% ipython --no-banner

In [1]: import numpy as np

In [2]: import numpy.linalg as la

In [3]: np.set_printoptions(suppress=True, linewidth=140)

In [4]: def tidy(a):
   ...:     return np.round(a, 2) + 0
   ...: 

In [5]: W0 = np.load("sample6.npy")

In [6]: print(W0)
[[-0.26  0.47  2.23 -0.49 -1.    5.72 -0.3  -0.72  0.78  3.32 -2.54 -1.6   0.7   2.14]
 [ 0.65  1.01 -4.03 -3.9   3.08  0.15 -0.29 -2.66 -1.74  2.07 -2.7   2.6  -0.25  1.94]
 [ 0.71  1.2   3.19  1.43 -0.53 -1.32  1.1  -0.22 -4.01  5.09 -1.46 -1.54 -2.4  -2.13]
 [ 1.55  0.82 -1.48  1.73 -0.28  0.48 -3.68 -0.64 -2.62 -0.69 -5.15 -2.01 -1.94  0.07]
 [-2.42  1.29  3.23 -0.8   4.36 -0.54 -2.31 -0.87 -2.18 -1.61 -0.41  0.67  3.13 -1.48]]

In [7]: B = W0 / np.sqrt((W0 ** 2).mean(axis=1, keepdims=True))

In [8]: print(la.matrix_rank(B) == la.matrix_rank(W0))
True

In [9]: print(W0.reshape(2, -1))
[[-0.26  0.47  2.23 -0.49 -1.    5.72 -0.3  -0.72  0.78  3.32 -2.54 -1.6   0.7   2.14  0.65  1.01 -4.03 -3.9   3.08  0.15 -0.29 -2.66
  -1.74  2.07 -2.7   2.6  -0.25  1.94  0.71  1.2   3.19  1.43 -0.53 -1.32  1.1 ]
 [-0.22 -4.01  5.09 -1.46 -1.54 -2.4  -2.13  1.55  0.82 -1.48  1.73 -0.28  0.48 -3.68 -0.64 -2.62 -0.69 -5.15 -2.01 -1.94  0.07 -2.42
   1.29  3.23 -0.8   4.36 -0.54 -2.31 -0.87 -2.18 -1.61 -0.41  0.67  3.13 -1.48]]

In [10]: print(W0.reshape(-1, 2))
[[-0.26  0.47]
 [ 2.23 -0.49]
 [-1.    5.72]
 [-0.3  -0.72]
 [ 0.78  3.32]
 [-2.54 -1.6 ]
 [ 0.7   2.14]
 [ 0.65  1.01]
 [-4.03 -3.9 ]
 [ 3.08  0.15]
 [-0.29 -2.66]
 [-1.74  2.07]
 [-2.7   2.6 ]
 [-0.25  1.94]
 [ 0.71  1.2 ]
 [ 3.19  1.43]
 [-0.53 -1.32]
 [ 1.1  -0.22]
 [-4.01  5.09]
 [-1.46 -1.54]
 [-2.4  -2.13]
 [ 1.55  0.82]
 [-1.48  1.73]
 [-0.28  0.48]
 [-3.68 -0.64]
 [-2.62 -0.69]
 [-5.15 -2.01]
 [-1.94  0.07]
 [-2.42  1.29]
 [ 3.23 -0.8 ]
 [ 4.36 -0.54]
 [-2.31 -0.87]
 [-2.18 -1.61]
 [-0.41  0.67]
 [ 3.13 -1.48]]

In [11]: t3 = W0.reshape(5, 2, -1)

In [12]: print(tidy(np.einsum("ihd,ihd->ih", t3, t3)))
[[39.31 26.23]
 [42.49 32.26]
 [17.4  56.84]
 [22.11 42.08]
 [43.23 20.71]]

In [13]: print(t3.shape)
(5, 2, 7)

In [14]: print(np.swapaxes(t3, 1, 2)[0])
[[-0.26 -0.72]
 [ 0.47  0.78]
 [ 2.23  3.32]
 [-0.49 -2.54]
 [-1.   -1.6 ]
 [ 5.72  0.7 ]
 [-0.3   2.14]]

In [15]: print(t3[:, 0])
[[-0.26  0.47  2.23 -0.49 -1.    5.72 -0.3 ]
 [ 0.65  1.01 -4.03 -3.9   3.08  0.15 -0.29]
 [ 0.71  1.2   3.19  1.43 -0.53 -1.32  1.1 ]
 [ 1.55  0.82 -1.48  1.73 -0.28  0.48 -3.68]
 [-2.42  1.29  3.23 -0.8   4.36 -0.54 -2.31]]

In [16]: print(np.einsum("ihd,jhd->hij", t3, t3).shape)
(2, 5, 5)

In [17]: vec = np.array([2, 0, 4, 1, 0, 2, 3, 1, 3, 3, 3, 3, 0, 0])

In [18]: print(tidy(W0 @ vec))
[ 17.61 -21.26  10.29 -43.22 -12.19]

In [19]: print(la.norm(W0 @ vec) <= la.norm(W0, 2) * la.norm(vec) + 1e-9)
True

In [20]: print(np.sign((W0 @ vec).round(6)))
[ 1. -1.  1. -1. -1.]

In [21]: print(W0 @ np.eye(14)[10])
[-2.54 -2.7  -1.46 -5.15 -0.41]

In [22]: print(tidy(W0 @ (2 * vec)))
[ 35.22 -42.52  20.58 -86.44 -24.38]

In [23]: arr = np.load("out16.npy")

In [24]: print(arr)
[[-3  0  0  0  0  0]
 [-2 -5  0  0  0  0]
 [-2  0 -1  0  0  0]
 [-5  3  3 -1  0  0]
 [ 4  0 -4  2 -1  0]
 [-4 -1 -2  4  1 -3]]

In [25]: print(la.matrix_rank(arr - arr[0, 0] * np.eye(6)))
5

In [26]: print(arr @ arr)
[[  9   0   0   0   0   0]
 [ 16  25   0   0   0   0]
 [  8   0   1   0   0   0]
 [  8 -18  -6   1   0   0]
 [-18   6  14  -4   1   0]
 [ 14  20  16 -14  -4   9]]

In [27]: B = la.inv(arr)

In [28]: print(tidy(la.slogdet(arr)[0]))
1.0

In [29]: print(tidy(B))
[[-0.33  0.    0.    0.    0.    0.  ]
 [ 0.13 -0.2   0.    0.    0.    0.  ]
 [ 0.67  0.   -1.    0.    0.    0.  ]
 [ 4.07 -0.6  -3.   -1.    0.    0.  ]
 [ 4.13 -1.2  -2.   -2.   -1.    0.  ]
 [ 6.76 -1.13 -4.   -2.   -0.33 -0.33]]

In [30]: print(np.allclose(B, arr.T))
False

In [31]: print((np.abs(B) > 1e-9).astype(int))
[[1 0 0 0 0 0]
 [1 1 0 0 0 0]
 [1 0 1 0 0 0]
 [1 1 1 1 0 0]
 [1 1 1 1 1 0]
 [1 1 1 1 1 1]]

In [32]: print(np.unravel_index(np.abs(arr).argmax(), arr.shape))
(np.int64(1), np.int64(1))

In [33]: print(np.count_nonzero(arr))
19

In [34]: print(tidy(la.norm(arr)))
13.08

In [35]: print(np.abs(arr).max())
5

In [36]: print(np.diff(arr, axis=0))
[[ 1 -5  0  0  0  0]
 [ 0  5 -1  0  0  0]
 [-3  3  4 -1  0  0]
 [ 9 -3 -7  3 -1  0]
 [-8 -1  2  2  2 -3]]

In [37]: print(la.matrix_rank(arr))
6

In [38]: print(arr.sum(axis=1))
[-3 -7 -3  0  1 -5]

In [39]: X = np.load("mat.npy")

In [40]: print(X)
[[-1.84 -0.25 -2.13 -2.12 -2.12 -3.64  0.01]
 [ 1.29  0.17  1.36  1.41  1.47  2.42  0.07]
 [-0.54 -0.09 -0.68 -0.67 -0.65 -1.19  0.02]
 [ 0.64  0.09  0.72  0.76  0.71  1.23 -0.1 ]
 [ 1.78  0.35  2.09  2.14  2.14  3.6  -0.02]
 [-0.69 -0.03 -0.7  -0.72 -0.75 -1.2   0.03]
 [-1.08 -0.19 -1.44 -1.37 -1.28 -2.44 -0.02]
 [ 0.53  0.11  0.67  0.68  0.71  1.17 -0.06]
 [ 1.89  0.26  2.11  2.04  2.1   3.6   0.01]
 [-0.02  0.07  0.01 -0.05 -0.01  0.02  0.02]
 [-0.65 -0.12 -0.75 -0.71 -0.63 -1.24  0.08]
 [-1.18 -0.14 -1.36 -1.41 -1.38 -2.34 -0.01]
 [ 1.69  0.41  2.21  2.12  2.02  3.69 -0.04]
 [-0.67 -0.09 -0.67 -0.68 -0.65 -1.23 -0.03]
 [-0.06  0.   -0.03  0.03  0.07  0.    0.02]
 [-1.1  -0.19 -1.34 -1.43 -1.36 -2.5   0.  ]
 [-0.67 -0.16 -0.68 -0.69 -0.76 -1.1   0.02]
 [-0.5  -0.05 -0.67 -0.74 -0.73 -1.17  0.04]
 [-1.84 -0.28 -2.04 -2.2  -2.25 -3.68 -0.04]
 [-0.09  0.02 -0.08  0.03 -0.01 -0.02  0.02]
 [ 0.58  0.07  0.68  0.72  0.72  1.2  -0.01]
 [ 1.73  0.32  2.    2.13  2.11  3.52 -0.04]
 [-0.5  -0.13 -0.72 -0.71 -0.7  -1.19  0.04]]

In [41]: U, sv, vt = la.svd(X)

In [42]: print(tidy(sv))
[16.24  0.38  0.29  0.22  0.18  0.12  0.08]

In [43]: print(np.argmax(sv[:-1] / (sv[1:] + 1e-6)) + 1)
1

In [44]: B = U[:, :1] @ np.diag(sv[:1]) @ vt[:1]

In [45]: print(la.matrix_rank(X, rtol=0.05))
1

In [46]: print(la.matrix_rank(B))
1

In [47]: print(tidy(np.abs(X - B).max()))
0.11
